$ python3 -q
>>> import numpy as np
>>> import numpy.linalg as la
>>> np.set_printoptions(suppress=True, linewidth=100)
>>> Y = np.array([[-2, -3], [-3, 3]])
>>> basis = np.array([[9, 3, 1], [0, 7, 9], [7, 5, 2]])
>>> m1 = np.kron(Y, basis)
>>> m1
array([[-18,  -6,  -2, -27,  -9,  -3],
       [  0, -14, -18,   0, -21, -27],
       [-14, -10,  -4, -21, -15,  -6],
       [-27,  -9,  -3,  27,   9,   3],
       [  0, -21, -27,   0,  21,  27],
       [-21, -15,  -6,  21,  15,   6]])
>>> x = np.array([4, 3, 3, -5, -1, 0])
>>> target = m1 @ x
>>> target
array([  48,  -75,   22, -288, -165, -267])
>>> np.round(la.solve(m1.T, m1[2]), 2) + 0
array([0., 0., 1., 0., 0., 0.])
>>> np.round(la.solve(m1, m1[:, 5]), 2) + 0
array([0., 0., 0., 0., 0., 1.])
>>> np.round(la.solve(m1, target + m1[:, 0]), 2) + 0
array([ 5.,  3.,  3., -5., -1.,  0.])
>>> np.round(la.solve(m1, -1 * target), 2) + 0
array([-4., -3., -3.,  5.,  1.,  0.])
>>> x = np.array([0, 3, 3, 3, 0, 3])
>>> h = np.maximum(m1 @ x, 0)
>>> h
array([ 0,  0,  0, 54,  0, 18])
>>> np.flatnonzero(h > 1e-9)
array([3, 5])
>>> np.maximum(m1 @ (3 * x), 0)
array([  0,   0,   0, 162,   0,  54])
>>> m1 * (h > 1e-9)[:, None]
array([[  0,   0,   0,   0,   0,   0],
       [  0,   0,   0,   0,   0,   0],
       [  0,   0,   0,   0,   0,   0],
       [-27,  -9,  -3,  27,   9,   3],
       [  0,   0,   0,   0,   0,   0],
       [-21, -15,  -6,  21,  15,   6]])
>>> np.maximum(m1 @ x, 0) - np.maximum(-m1 @ x, 0)
array([-114, -177, -123,   54,  -63,   18])
>>> C2 = m1.T @ m1
>>> np.diag(C2)
array([1690, 1079, 1118, 2340, 1494, 1548])
>>> np.round(la.svd(m1, compute_uv=False) ** 2, 2)
array([4046.45, 2417.82, 1735.58, 1037.04,   20.1 ,   12.01])
>>> np.trace(C2), (m1 ** 2).sum()
(np.int64(9269), np.int64(9269))
>>> np.allclose(C2, C2.T)
True
>>> C2
array([[1690,  806,  299, -390, -186,  -69],
       [ 806, 1079,  988, -186, -249, -228],
       [ 299,  988, 1118,  -69, -228, -258],
       [-390, -186,  -69, 2340, 1116,  414],
       [-186, -249, -228, 1116, 1494, 1368],
       [ -69, -228, -258,  414, 1368, 1548]])
>>> (m1 @ m1.T).shape
(6, 6)
>>> np.round(la.eigvalsh(C2)[::-1], 2)
array([4046.45, 2417.82, 1735.58, 1037.04,   20.1 ,   12.01])
>>> u = np.array([0, -3, 0, 2, -2, -1])
>>> Y = m1 + np.outer(u, np.eye(6)[0])
>>> la.matrix_rank(la.inv(Y) - la.inv(m1), tol=1e-8)
np.int64(1)
>>> round(la.det(Y) / la.det(m1), 2), np.round(1 + la.solve(m1, u)[0], 2)
(np.float64(0.89), np.float64(0.89))
>>> Y
array([[-18.,  -6.,  -2., -27.,  -9.,  -3.],
       [ -3., -14., -18.,   0., -21., -27.],
       [-14., -10.,  -4., -21., -15.,  -6.],
       [-25.,  -9.,  -3.,  27.,   9.,   3.],
       [ -2., -21., -27.,   0.,  21.,  27.],
       [-22., -15.,  -6.,  21.,  15.,   6.]])
>>> u = np.array([0, 3, 3])
>>> np.cross(m1[5, :3], m1[0, :3])
array([  -6,   66, -144])
>>> np.convolve(m1[5], u)
array([   0,  -63, -108,  -63,   45,  108,   63,   18])
>>> np.correlate(m1[5], m1[0], "full")
array([  63,  234,  720,  438,   84, -240, -195, -210, -480, -306, -108])
>>> data = np.load("layer13.npy")
>>> data
array([[ 1,  1, -1, -1, -1, -1,  1,  1],
       [ 1, -1, -1,  1,  1, -1, -1,  1],
       [ 1,  1,  1,  1, -1, -1, -1, -1],
       [ 1,  1, -1, -1,  1,  1, -1, -1],
       [ 1, -1,  1, -1,  1, -1,  1, -1],
       [ 1, -1,  1, -1, -1,  1, -1,  1],
       [ 1, -1, -1,  1, -1,  1,  1, -1],
       [ 1,  1,  1,  1,  1,  1,  1,  1]])
>>> data.reshape(2, -1)
array([[ 1,  1, -1, -1, -1, -1,  1,  1,  1, -1, -1,  1,  1, -1, -1,  1,  1,  1,  1,  1, -1, -1,
        -1, -1,  1,  1, -1, -1,  1,  1, -1, -1],
       [ 1, -1,  1, -1,  1, -1,  1, -1,  1, -1,  1, -1, -1,  1, -1,  1,  1, -1, -1,  1, -1,  1,
         1, -1,  1,  1,  1,  1,  1,  1,  1,  1]])
>>> data.reshape(-1, 2)
array([[ 1,  1],
       [-1, -1],
       [-1, -1],
       [ 1,  1],
       [ 1, -1],
       [-1,  1],
       [ 1, -1],
       [-1,  1],
       [ 1,  1],
       [ 1,  1],
       [-1, -1],
       [-1, -1],
       [ 1,  1],
       [-1, -1],
       [ 1,  1],
       [-1, -1],
       [ 1, -1],
       [ 1, -1],
       [ 1, -1],
       [ 1, -1],
       [ 1, -1],
       [ 1, -1],
       [-1,  1],
       [-1,  1],
       [ 1, -1],
       [-1,  1],
       [-1,  1],
       [ 1, -1],
       [ 1,  1],
       [ 1,  1],
       [ 1,  1],
       [ 1,  1]])
>>> blk = data.reshape(8, 2, -1)
>>> blk.shape
(8, 2, 4)
>>> blk.sum(axis=1)
array([[ 0,  0,  0,  0],
       [ 2, -2, -2,  2],
       [ 0,  0,  0,  0],
       [ 2,  2, -2, -2],
       [ 2, -2,  2, -2],
       [ 0,  0,  0,  0],
       [ 0,  0,  0,  0],
       [ 2,  2,  2,  2]])
>>> np.einsum("ihd,jhd->hij", blk, blk).shape
(2, 8, 8)
>>> blk.transpose(1, 0, 2)
array([[[ 1,  1, -1, -1],
        [ 1, -1, -1,  1],
        [ 1,  1,  1,  1],
        [ 1,  1, -1, -1],
        [ 1, -1,  1, -1],
        [ 1, -1,  1, -1],
        [ 1, -1, -1,  1],
        [ 1,  1,  1,  1]],

       [[-1, -1,  1,  1],
        [ 1, -1, -1,  1],
        [-1, -1, -1, -1],
        [ 1,  1, -1, -1],
        [ 1, -1,  1, -1],
        [-1,  1, -1,  1],
        [-1,  1,  1, -1],
        [ 1,  1,  1,  1]]])
>>> rng = np.random.default_rng(532294)
>>> labels = rng.permutation(8)
>>> Y = data[:, labels] * rng.choice([-1, 1], 8)
>>> Y
array([[ 1, -1, -1, -1, -1, -1,  1,  1],
       [ 1,  1, -1,  1,  1, -1,  1, -1],
       [ 1, -1,  1, -1,  1,  1,  1, -1],
       [ 1,  1,  1, -1,  1, -1, -1,  1],
       [ 1,  1,  1,  1, -1,  1,  1,  1],
       [ 1, -1, -1,  1,  1,  1, -1,  1],
       [ 1, -1,  1,  1, -1, -1, -1, -1],
       [ 1,  1, -1, -1, -1,  1, -1, -1]])
>>> left, _, vt = la.svd(data.T @ Y)
>>> labels
array([0, 4, 7, 1, 6, 2, 5, 3])
>>> np.round(la.lstsq(data, Y)[0], 2) + 0
array([[ 1.,  0.,  0.,  0.,  0.,  0.,  0.,  0.],
       [ 0.,  0.,  0., -1.,  0.,  0.,  0.,  0.],
       [ 0.,  0.,  0.,  0.,  0.,  1.,  0.,  0.],
       [ 0.,  0.,  0.,  0.,  0.,  0.,  0., -1.],
       [ 0.,  1.,  0.,  0.,  0.,  0.,  0.,  0.],
       [ 0.,  0.,  0.,  0.,  0.,  0., -1.,  0.],
       [ 0.,  0.,  0.,  0., -1.,  0.,  0.,  0.],
       [ 0.,  0., -1.,  0.,  0.,  0.,  0.,  0.]])
>>> labels = rng.permutation(6)
>>> labels
array([3, 5, 4, 0, 1, 2])
>>> Y = m1[labels][:, labels]
>>> np.round(np.sort(np.abs(la.eigvals(Y))), 2)
array([ 6.05,  7.83, 18.59, 24.05, 48.76, 63.08])
>>> np.trace(Y)
np.int64(18)
>>> np.allclose(Y, m1)
False
>>> u = np.array([3, 1, 1, 1, 0, 1, 2, 2])
>>> Y = data + np.outer(u, np.eye(8)[4])
>>> round(float(la.det(Y) / la.det(data)), 2), round(1 + la.solve(data, u)[4], 2)
(0.63, np.float64(0.62))
>>> M = np.loadtxt("run14.csv", delimiter=",")
>>> M.round(2) + 0
array([[ 1.95,  2.57,  0.72, -1.46,  2.21, -0.27,  0.89,  1.34, -2.91],
       [-1.42, -1.34, -1.07, -1.12,  1.13, -1.42, -1.88, -0.07, -2.24],
       [-1.38,  0.72, -0.51, -2.15, -0.89, -2.32, -2.7 , -1.14, -4.3 ],
       [-2.42,  3.53, -1.6 ,  3.49,  2.31,  4.24,  0.28,  7.04,  6.99],
       [-2.02,  2.87, -1.54,  1.52,  1.06,  0.47, -3.04,  5.01,  3.04],
       [ 0.09,  2.57,  0.15,  0.49,  2.29,  3.19,  3.2 ,  2.56,  0.97],
       [-2.77, -0.88, -0.57, -0.4 ,  0.27,  3.12,  3.42, -1.47, -0.8 ],
       [ 0.63,  4.75,  0.86, -1.16,  0.09,  1.11,  1.46,  1.12, -2.33],
       [-2.47, -0.17, -1.45,  1.46,  2.07,  2.69,  0.87,  2.8 ,  2.92],
       [ 1.31,  0.65,  0.43,  0.65,  4.64,  4.37,  5.9 ,  2.44,  1.3 ],
       [-2.06, -1.45, -0.68, -1.45,  0.21,  0.15,  0.51, -1.87, -2.9 ],
       [ 3.69,  6.45,  1.81,  1.93,  5.39,  7.18,  8.57,  6.23,  3.86],
       [ 0.48, -1.84, -0.86,  2.06,  6.46,  4.11,  4.3 ,  4.35,  4.13],
       [ 0.32,  3.3 ,  0.28, -0.48,  1.19,  1.21,  1.13,  1.92, -0.96],
       [-1.87,  1.79, -0.4 ,  0.1 ,  0.34,  2.59,  1.9 ,  0.92,  0.2 ],
       [ 2.33,  5.78,  0.88,  1.61,  4.05,  4.52,  4.39,  6.07,  3.23],
       [-2.94,  2.37, -1.14,  0.  , -1.12,  0.2 , -2.26,  1.52, -0.01],
       [ 2.76,  2.4 ,  1.35, -0.94,  3.62,  2.59,  5.1 ,  1.31, -1.87],
       [ 4.16,  0.13,  2.1 , -2.58,  4.52,  2.02,  7.16, -1.56, -5.16],
       [-0.53, -2.85, -0.79, -0.79,  3.1 ,  0.21,  1.05, -0.17, -1.59]])
>>> # rank 5
>>> Xc = M - M.mean(axis=0)
>>> vecs = la.svd(Xc)[2][:5]
>>> Y = Xc - Xc @ vecs.T @ vecs
>>> np.round(np.cov(Xc @ vecs.T, rowvar=False), 2) + 0
array([[27.85,  0.  ,  0.  ,  0.  ,  0.  ],
       [ 0.  , 16.14,  0.  ,  0.  ,  0.  ],
       [ 0.  ,  0.  ,  6.52,  0.  ,  0.  ],
       [ 0.  ,  0.  ,  0.  ,  2.42,  0.  ],
       [ 0.  ,  0.  ,  0.  ,  0.  ,  0.  ]])
>>> round(float(la.norm(Y) / la.norm(Xc)), 2)
0.0
>>> np.round(np.diag(vecs.T @ vecs), 2)
array([0.57, 0.81, 0.12, 0.22, 0.51, 0.55, 0.66, 0.79, 0.77])
>>> np.round((Xc @ vecs.T).std(axis=0), 2) + 0
array([5.14, 3.92, 2.49, 1.52, 0.  ])
>>> la.norm(Y, axis=1).round(6).argmax()
np.int64(0)
>>> round(np.trace(la.pinv(M) @ M), 2)
np.float64(5.0)
>>> D = la.norm(M[:, None] - M[None], axis=-1)
>>> np.unravel_index(D.round(6).argmax(), D.shape)
(np.int64(2), np.int64(11))
>>> D[:5, :5].round(2)
array([[ 0.  ,  6.52,  7.16, 14.18,  9.8 ],
       [ 6.52,  0.  ,  4.06, 14.84,  9.16],
       [ 7.16,  4.06,  0.  , 17.27, 11.09],
       [14.18, 14.84, 17.27,  0.  ,  7.14],
       [ 9.8 ,  9.16, 11.09,  7.14,  0.  ]])
>>> np.flatnonzero(D[18] < D.mean() / 2)
array([18])
>>> la.matrix_rank(D ** 2)
np.int64(6)
>>> left, sigma, vt = la.svd(M)
>>> vecs = vt[:(sigma > 1e-8).sum()]
>>> x = M[2] + 3 * M[1] + rng.integers(2) * np.eye(9)[0]
>>> x.round(2)
array([ -5.64,  -3.29,  -3.71,  -5.51,   2.5 ,  -6.58,  -8.35,  -1.37, -11.01])
>>> round(float(la.norm(x - vecs.T @ vecs @ x)), 2)
0.0
>>> Xc = M - M.mean(axis=0)
>>> left, sigma, vt = la.svd(Xc, full_matrices=False)
>>> sigma.round(2) + 0
array([23.  , 17.51, 11.13,  6.79,  0.  ,  0.  ,  0.  ,  0.  ,  0.  ])
>>> np.round(Xc.mean(axis=0), 2) + 0
array([0., 0., 0., 0., 0., 0., 0., 0., 0.])
>>> np.round(vt[0] * np.sign(vt[0, np.abs(vt[0]).argmax()]), 2)
array([0.2 , 0.27, 0.07, 0.23, 0.3 , 0.41, 0.41, 0.43, 0.47])
>>> K = np.load("out16.npy")
>>> K
array([[ 0,  7,  0, 21,  0],
       [18,  0,  3,  0,  7],
       [20,  9,  7,  5,  9],
       [ 3, 10,  7, 11,  0],
       [ 0,  2,  0,  7,  9],
       [ 0,  0,  0,  3, 11],
       [ 0,  0,  0,  3,  1],
       [ 7,  6,  0, 15,  0],
       [ 0,  4,  0,  9,  0],
       [ 0,  0,  0,  0, 13],
       [10,  5,  8,  7,  0],
       [ 0,  0,  0,  1,  0],
       [ 0,  0,  0,  0, 13],
       [ 0,  0,  0,  1,  6],
       [ 0,  2,  0, 13,  0],
       [14,  9,  5,  7,  9],
       [26,  0,  0,  0, 16],
       [ 9,  4,  0,  1, 17],
       [ 6,  0,  0,  0,  7],
       [ 0, 12,  0, 27,  0],
       [ 0,  0,  0,  3,  0],
       [ 4,  3,  1,  5,  0],
       [ 0,  1,  0,  9,  0],
       [ 0,  1,  0,  7, 19],
       [ 1,  0,  0,  0,  5],
       [30,  6, 10,  0,  4],
       [ 0,  9,  4, 17,  0],
       [ 0,  1, 10,  0,  0]])
>>> # row 12 repeats row 9
>>> hat = K @ la.solve(K.T @ K, K.T)
>>> np.round(la.eigvalsh(hat), 2) + 0
array([0., 0., 0., 0., 0., 0., 0., 0., 0., 0., 0., 0., 0., 0., 0., 0., 0., 0., 0., 0., 0., 0., 0.,
       1., 1., 1., 1., 1.])
>>> np.allclose(hat @ hat, hat)
True
>>> la.matrix_rank(np.eye(28) - hat)
np.int64(23)
